>>> import numpy as np
>>> import numpy.linalg as la
>>> np.set_printoptions(suppress=True, linewidth=200)
>>> tidy = lambda a: np.round(a, 3) + 0
>>> K = np.load("m.npy")
>>> print(K)
[[ 0.  0.  0. -2.  3. -2. -1. -3.  0.  2. -1.]
 [ 0.  0.  0. -2.  2.  1. -1.  2. -1.  2.  0.]
 [ 0.  0.  0.  2.  2.  0.  1.  2. -3.  0. -1.]
 [-2. -2.  2.  0.  0.  0.  0.  0.  0.  0.  0.]
 [ 3.  2.  2.  0.  0.  0.  0.  0.  0.  0.  0.]
 [-2.  1.  0.  0.  0.  0.  0.  0.  0.  0.  0.]
 [-1. -1.  1.  0.  0.  0.  0.  0.  0.  0.  0.]
 [-3.  2.  2.  0.  0.  0.  0.  0.  0.  0.  0.]
 [ 0. -1. -3.  0.  0.  0.  0.  0.  0.  0.  0.]
 [ 2.  2.  0.  0.  0.  0.  0.  0.  0.  0.  0.]
 [-1.  0. -1.  0.  0.  0.  0.  0.  0.  0.  0.]]
>>> print(tidy(np.sort(np.abs(la.eigvals(K)))))
[0.    0.    0.    0.    0.    3.395 3.395 5.22  5.22  5.935 5.935]
>>> print(tidy(la.matrix_power(K, 3)))
[[  0.   0.   0. -86. 102. -57. -43. -90.   5.  78. -28.]
 [  0.   0.   0. -40.  71.   5. -20.  29. -37.  52. -13.]
 [  0.   0.   0.  42.  46.  14.  21.  70. -75.   4. -19.]
 [-86. -40.  42.   0.   0.   0.   0.   0.   0.   0.   0.]
 [102.  71.  46.   0.   0.   0.   0.   0.   0.   0.   0.]
 [-57.   5.  14.   0.   0.   0.   0.   0.   0.   0.   0.]
 [-43. -20.  21.   0.   0.   0.   0.   0.   0.   0.   0.]
 [-90.  29.  70.   0.   0.   0.   0.   0.   0.   0.   0.]
 [  5. -37. -75.   0.   0.   0.   0.   0.   0.   0.   0.]
 [ 78.  52.   4.   0.   0.   0.   0.   0.   0.   0.   0.]
 [-28. -13. -19.   0.   0.   0.   0.   0.   0.   0.   0.]]
>>> print(np.allclose(K, K.T))
True
>>> print(np.trace(K))
0.0
